>>> import numpy as np
>>> np.set_printoptions(suppress=True, linewidth=160)
>>> rd = lambda a: np.round(a, 1) + 0
>>> other = np.array([[-5, -5], [5, -4]])
>>> K = np.kron(np.eye(2, dtype=int), other)
>>> K
array([[-5, -5,  0,  0],
       [ 5, -4,  0,  0],
       [ 0,  0, -5, -5],
       [ 0,  0,  5, -4]])
>>> K @ K
array([[  0,  45,   0,   0],
       [-45,  -9,   0,   0],
       [  0,   0,   0,  45],
       [  0,   0, -45,  -9]])
>>> np.flatnonzero(np.linalg.matrix_power((K != 0) + (K.T != 0) + np.eye(4), 4)[0])
array([0, 1])
>>> rd(np.linalg.det(K))
np.float64(2025.0)
>>> (np.linalg.matrix_power((K != 0) + (K.T != 0) + np.eye(4), 4) > 0).astype(int)
array([[1, 1, 0, 0],
       [1, 1, 0, 0],
       [0, 0, 1, 1],
       [0, 0, 1, 1]])
>>> vec = np.array([-3, 0, -3, 3])
>>> rhs = K @ vec
>>> rhs
array([ 15, -15,   0, -27])
>>> rd(np.linalg.solve(K, rhs))
array([-3.,  0., -3.,  3.])
>>> rd(np.linalg.solve(K, K[:, 0]))
array([1., 0., 0., 0.])
>>> E = np.minimum.outer(np.arange(1, 5), np.arange(1, 5)) * 5
>>> E
array([[ 5,  5,  5,  5],
       [ 5, 10, 10, 10],
       [ 5, 10, 15, 15],
       [ 5, 10, 15, 20]])
>>> def softmax(z):
...     e = np.exp(z - z.max(axis=-1, keepdims=True))
...     return e / e.sum(axis=-1, keepdims=True)
... 
>>> rd(softmax(E[1] + 3))
array([0. , 0.3, 0.3, 0.3])
>>> rd(softmax(E[1]))
array([0. , 0.3, 0.3, 0.3])
>>> S = E @ E.T / np.sqrt(4)
>>> rd(softmax(S + np.triu(np.full(S.shape, -np.inf), 1)))
array([[1., 0., 0., 0.],
       [0., 1., 0., 0.],
       [0., 0., 1., 0.],
       [0., 0., 0., 1.]])
>>> gram = E.T @ E
>>> np.diag(gram)
array([100, 325, 575, 750])
>>> np.linalg.matrix_rank(gram)
np.int64(4)
>>> rd(np.linalg.svd(E, compute_uv=False) ** 2)
array([1718.5,   25. ,    4.5,    2. ])
>>> np.allclose(gram, gram.T)
True
>>> vals, vecs = np.linalg.eig(E)
>>> rd(np.sort(np.linalg.eigvals(np.linalg.inv(E))))
array([0. , 0.2, 0.5, 0.7])
>>> rd(np.prod(vals))
np.float64(625.0)
>>> vec = np.ones(4)
>>> for _ in range(5):
...     vec = E @ vec
...     vec /= np.linalg.norm(vec)
...     print(round(vec @ E @ vec, 1))
... 
41.4
41.5
41.5
41.5
41.5
>>> rd(np.linalg.eigvalsh(E)[-1])
np.float64(41.5)
>>> rd(vec)
array([0.2, 0.4, 0.6, 0.7])
>>> mat = np.loadtxt("a.csv", delimiter=",")
>>> mat
array([[ -3.2,  22.3,  -4.7,  -8.7, -19.7,  -4.4,  -0.3,  11.6],
       [ -3.1,   7.9,  -0.3,  -5.3, -26.1, -14. ,   9.4,  -3.4],
       [ -0.9,   3.2,  -1.9,   2.5,  -9.8,   1.1,  -1.6,  11.8],
       [ -0.8,  -3.8,   4.4,  -6.4,  -5.9, -15.4,  13.1, -26.5],
       [ -1. ,   0.7,   2.1,  -5.2,  -7. , -10.2,   8.2, -14.4],
       [  2.1, -12.2,   2.4,   5.3,  13.1,   4.1,  -1.1,  -4.9],
       [  0.5,   0.2,  -0.4,   0.6,   3.8,   2.7,  -2.2,   2.2],
       [ -2.4,  16.6,  -2.7,  -8.7, -13.8,  -5.6,   1.7,   3. ],
       [  2.9, -10.6,   0.5,   8. ,  20. ,  13. ,  -8.5,   6.8],
       [  1.9,  -4.9,  -1.5,   7.1,  14.4,  12.9,  -9.5,  12.7],
       [  2.3,  -3.5,  -0.8,   4.3,  20.1,  13.2,  -9.6,   7.7],
       [ -0.9,  -2.9,  -0.5,   4.3, -10.8,  -1.4,   1.1,   6.9],
       [ -2.5,   8.5,  -0.3,  -6.2, -17.7, -10.9,   7. ,  -4.6],
       [ -1.5,  -0.9,   2.8,  -5.3, -13.2, -14.9,  11.7, -18. ],
       [  0.6,  -0.8,  -1.9,   5.7,   2.8,   8.6,  -6.8,  14.9],
       [ -1. ,   5.6,  -1.6,  -1.2,  -7.6,  -0.6,  -0.5,   6.2],
       [  2.5, -22.7,   6. ,   6.2,  14.7,  -1.6,   5.3, -19.4],
       [ -2.7,  18.7,  -4.3,  -6.5, -18. ,  -3. ,  -0.9,  12.3],
       [  0.4, -14.1,   3.3,   5.9,  -1.7,  -3.6,   5. ,  -7.3],
       [  0. , -10.8,   2.9,   3.7,  -5.5,  -5.7,   6. ,  -7.9],
       [  1.7, -15.7,   4.3,   4.1,  10.4,  -1.7,   4.2, -14.9],
       [ -1.9,   4. ,   1.8,  -8.3, -10.2, -13.5,  10.2, -17.6],
       [ -3.4,  18.7,  -3.6,  -8. , -23.2,  -8. ,   2.9,   7.4],
       [  1.9,  -9.9,   2. ,   4.1,  12.2,   3.9,  -1.3,  -4.6],
       [  1.8,   1. ,  -1.3,   1.2,  17.3,  10.9,  -8.4,   6. ],
       [ -0.9,   9.2,  -3. ,  -1.7,  -4.1,   2.8,  -3.8,  10.4],
       [  1.2,  -8.9,   4.6,  -2.5,  10.2,  -6.1,   6.5, -22.6],
       [  1. ,  -2.1,   0.3,   0.3,   8.9,   3.4,  -2.3,  -1.7],
       [ -0.2,   1. ,   1.4,  -4.2,   0.3,  -4.7,   3.7,  -9.9],
       [  0. ,   6. ,   0. ,  -5.8,   5.1,  -1.5,   0.6,  -7.1],
       [ -1. ,  -6.3,   2.9,  -0.2,  -9.9, -10. ,   8.9, -12. ],
       [  0.9,  -8.1,   2.9,   0.5,   4.9,  -3.4,   3.8, -11.6],
       [ -2.1,   5. ,   0.5,  -5.7, -17.2, -12.8,   9.2,  -9.4],
       [ -0.3,  -3.7,   1.6,  -0.1,  -3.1,  -4.6,   4.4,  -7. ],
       [  2. ,  -8.7,   0.3,   6.7,  13.5,   9.4,  -5.8,   5.1],
       [ -1.6,  -2.1,   3.9,  -7.2, -12.8, -18.2,  14.8, -25.2]])
>>> vec = np.array([1, 4, 6, 4, 6, 7, 2, 8])
>>> rhs = mat @ vec
>>> try:
...     np.linalg.solve(mat, rhs)
... except np.linalg.LinAlgError as e:
...     print("failed:", e)
... 
failed: Last 2 dimensions of the array must be square
>>> rd(np.linalg.solve(mat.T @ mat, mat.T @ rhs))
array([1., 4., 6., 4., 6., 7., 2., 8.])
>>> rng = np.random.default_rng(41917)
>>> rhs = rhs + 0.3 * rng.normal(size=36)
>>> rd(rhs)
array([ -33.5, -257.3,   50. , -344.3, -218.4,   54.9,   56. ,  -81.5,  244.1,  261. ,  256.1,  -15.1, -200.5, -313.2,  191.7,    5.5,  -95.2,  -12.5,  -96.4,
       -135.4,  -79.1, -284.9, -112.1,   51.7,  213.6,   81.8, -166. ,   54.7, -107.8,  -34.3, -217.3,  -92. , -251.8, -103.7,  172.1, -391.3])
>>> coef, *_ = np.linalg.lstsq(mat, rhs)
>>> [round(float(np.linalg.norm(np.linalg.solve(mat.T @ mat + lam * np.eye(8), mat.T @ rhs))), 2) for lam in (0, 1, 10, 100)]
[14.71, 10.8, 10.44, 10.34]
>>> rd(np.linalg.norm(rhs - mat @ coef))
np.float64(1.6)
>>> rd(coef)
array([0.9, 4.2, 5.9, 4.5, 5.9, 6.8, 1.4, 7.7])
>>> vec = np.array([-1, -1, 2, -2, 2, 3, 0, 1])
>>> h1 = np.maximum(mat @ vec, 0)
>>> rd(np.tanh(mat @ vec))
array([-1. , -1. , -1. , -1. , -1. ,  1. ,  1. , -1. ,  1. ,  1. ,  1. , -1. , -1. , -1. ,  1. , -1. ,  1. , -1. , -1. , -1. ,  1. , -1. , -1. ,  1. ,  1. ,
       -0.3,  0.9,  1. , -1. ,  1. , -1. ,  0. , -1. , -1. ,  1. , -1. ])
>>> rd(mat.T @ h1)
array([ 1050.4, -3521.1,   134.6,  2606.7,  7840.8,  4747.3, -3101.3,  1978.1])
>>> rd(np.maximum(mat @ (3 * vec), 0))
array([  0. ,   0. ,   0. ,   0. ,   0. , 113.7,  45.6,   0. , 235.5, 198. , 235.5,   0. ,   0. ,   0. ,  93.9,   0. ,  75. ,   0. ,   0. ,   0. ,  45.6,
         0. ,   0. , 105.9, 196.5,   0. ,   4.2,  82.2,   0. ,  12.6,   0. ,   0. ,   0. ,   0. , 162.6,   0. ])
>>> P = np.triu(np.array([[2, 3, 3, 1], [0, 3, 2, 0], [2, 1, 0, 3], [0, 3, 0, 3]]), 1) + np.eye(4)
>>> other = P @ K @ np.linalg.inv(P)
>>> np.trace(other), np.trace(K)
(np.float64(-18.0), np.int64(-18))
>>> P @ K - K @ P
array([[ 15.,   3.,  15., -14.],
       [  0., -15., -17., -15.],
       [  0.,   0.,  15.,   3.],
       [  0.,   0.,   0., -15.]])
>>> np.linalg.matrix_rank(other)
np.int64(4)
>>> rd(np.linalg.det(other))
np.float64(2025.0)
>>> T = np.stack([mat, -2 * mat, mat[::-1]])
>>> (T @ mat.T).shape
(3, 36, 36)
>>> T.shape
(3, 36, 8)
>>> np.linalg.matrix_rank(T)
array([8, 8, 8])
>>> rd(np.einsum("bij,cij->bc", T, T))
array([[ 20778.9, -41557.8,  -1495.9],
       [-41557.8,  83115.6,   2991.9],
       [ -1495.9,   2991.9,  20778.9]])
>>> Ac = mat - mat.mean(axis=0)
>>> vecs = np.linalg.svd(Ac)[2][:3]
>>> other = Ac - Ac @ vecs.T @ vecs
>>> rd(np.linalg.norm(other) / np.linalg.norm(Ac))
np.float64(0.0)
>>> rd(np.cov(Ac @ vecs.T, rowvar=False))
array([[313.7,   0. ,   0. ],
       [  0. , 223.1,   0. ],
       [  0. ,   0. ,  28.7]])
>>> rd((Ac @ vecs.T).std(axis=0))
array([17.5, 14.7,  5.3])
>>> rd(np.diag(vecs.T @ vecs))
array([0. , 0.7, 0. , 0.3, 0.8, 0.3, 0.2, 0.7])
>>> X = np.loadtxt("arr.csv", delimiter=",")
>>> X
array([[-1.,  3.,  0.,  0.,  0.,  0.,  0.,  0.,  0.],
       [ 3., -3.,  3.,  0.,  0.,  0.,  0.,  0.,  0.],
       [ 0.,  3.,  0.,  3.,  0.,  0.,  0.,  0.,  0.],
       [ 0.,  0.,  3.,  0.,  3.,  0.,  0.,  0.,  0.],
       [ 0.,  0.,  0.,  3.,  3.,  3.,  0.,  0.,  0.],
       [ 0.,  0.,  0.,  0.,  3.,  2.,  3.,  0.,  0.],
       [ 0.,  0.,  0.,  0.,  0.,  3.,  3.,  3.,  0.],
       [ 0.,  0.,  0.,  0.,  0.,  0.,  3., -3.,  3.],
       [ 0.,  0.,  0.,  0.,  0.,  0.,  0.,  3.,  0.]])
>>> idx = rng.permutation(9)
>>> idx
array([2, 6, 3, 7, 1, 0, 8, 5, 4])
>>> other = X[idx][:, idx]
>>> rd(np.linalg.det(other)), rd(np.linalg.det(X[idx]))
(np.float64(15309.0), np.float64(-15309.0))
>>> rd(np.sort(np.abs(np.linalg.eigvals(other))))
array([0.5, 1.2, 1.6, 3.2, 3.4, 5.2, 5.8, 6.5, 7.5])
>>> other
array([[ 0.,  0.,  3.,  0.,  3.,  0.,  0.,  0.,  0.],
       [ 0.,  3.,  0.,  3.,  0.,  0.,  0.,  3.,  0.],
       [ 3.,  0.,  0.,  0.,  0.,  0.,  0.,  0.,  3.],
       [ 0.,  3.,  0., -3.,  0.,  0.,  3.,  0.,  0.],
       [ 3.,  0.,  0.,  0., -3.,  3.,  0.,  0.,  0.],
       [ 0.,  0.,  0.,  0.,  3., -1.,  0.,  0.,  0.],
       [ 0.,  0.,  0.,  3.,  0.,  0.,  0.,  0.,  0.],
       [ 0.,  3.,  0.,  0.,  0.,  0.,  0.,  2.,  3.],
       [ 0.,  0.,  3.,  0.,  0.,  0.,  0.,  3.,  3.]])
>>> np.trace(other)
np.float64(1.0)
>>> np.diag(other)
array([ 0.,  3.,  0., -3., -3., -1.,  0.,  2.,  3.])
>>> m1 = np.array([[2, 2, 2, 2], [2, 4, 4, 4], [2, 4, 6, 6], [2, 4, 6, 8]])
>>> # symmetric
>>> vals, vecs = np.linalg.eigh(m1)
>>> vec = np.array([-2, 7, -6, 1])
>>> rd(np.linalg.eigvalsh(m1[1:, 1:]))
array([ 0.6,  1.6, 15.8])
>>> rd(vecs * np.sqrt(vals) @ vecs.T)
array([[1.2, 0.5, 0.4, 0.3],
       [0.5, 1.6, 0.8, 0.7],
       [0.4, 0.8, 1.9, 1.2],
       [0.3, 0.7, 1.2, 2.4]])
>>> rd(vec @ m1 @ vec / (vec @ vec)), rd(vals[0]), rd(vals[-1])
(np.float64(0.7), np.float64(0.6), np.float64(16.6))
>>> (np.sign(vecs[:, -1].round(6)) == np.sign(vecs[0, -1].round(6))).astype(int)
array([1, 1, 1, 1])
>>> vec @ m1 @ vec
np.int64(60)
>>> other = m1 / np.sqrt((m1 ** 2).mean(axis=1, keepdims=True))
>>> m1 - m1.mean(axis=1, keepdims=True)
array([[ 0. ,  0. ,  0. ,  0. ],
       [-1.5,  0.5,  0.5,  0.5],
       [-2.5, -0.5,  1.5,  1.5],
       [-3. , -1. ,  1. ,  3. ]])
>>> np.linalg.matrix_rank(other) == np.linalg.matrix_rank(m1)
np.True_
>>> other = E ** -1
Traceback (most recent call last):
  File "<python-input-92>", line 1, in <module>
    other = E ** -1
            ~~^^~~~
ValueError: Integers to negative integer powers are not allowed.
>>> other = np.linalg.inv(E)
>>> rd(E @ other)
array([[1., 0., 0., 0.],
       [0., 1., 0., 0.],
       [0., 0., 1., 0.],
       [0., 0., 0., 1.]])
>>> rd(other)
array([[ 0.4, -0.2,  0. ,  0. ],
       [-0.2,  0.4, -0.2,  0. ],
       [ 0. , -0.2,  0.4, -0.2],
       [ 0. ,  0. , -0.2,  0.2]])
>>> rd(np.linalg.inv(other))
array([[ 5.,  5.,  5.,  5.],
       [ 5., 10., 10., 10.],
       [ 5., 10., 15., 15.],
       [ 5., 10., 15., 20.]])
>>> rd(np.linalg.det(E) * other)
array([[ 250., -125.,    0.,    0.],
       [-125.,  250., -125.,    0.],
       [   0., -125.,  250., -125.],
       [   0.,    0., -125.,  125.]])
>>> np.allclose(other, E.T)
False
>>> low = np.linalg.cholesky(m1)
>>> rd(np.prod(np.diag(low)) ** 2), rd(np.linalg.det(m1))
(np.float64(16.0), np.float64(16.0))
>>> np.linalg.eigvalsh(m1).min() > 0
np.True_
>>> rd(low)
array([[1.4, 0. , 0. , 0. ],
       [1.4, 1.4, 0. , 0. ],
       [1.4, 1.4, 1.4, 0. ],
       [1.4, 1.4, 1.4, 1.4]])
>>> rd(low @ low.T)
array([[2., 2., 2., 2.],
       [2., 4., 4., 4.],
       [2., 4., 6., 6.],
       [2., 4., 6., 8.]])
>>> other = low / np.linalg.norm(low, axis=1, keepdims=True)
>>> gram = other @ other.T
>>> np.argwhere(np.triu(np.abs(gram) > 0.95, 1))
array([], shape=(0, 2), dtype=int64)
>>> rd(np.linalg.norm(other, axis=1))
array([1., 1., 1., 1.])
>>> rd(np.degrees(np.arccos(np.clip(gram[3, 0], -1, 1))))
np.float64(60.0)
>>> rd(gram)
array([[1. , 0.7, 0.6, 0.5],
       [0.7, 1. , 0.8, 0.7],
       [0.6, 0.8, 1. , 0.9],
       [0.5, 0.7, 0.9, 1. ]])
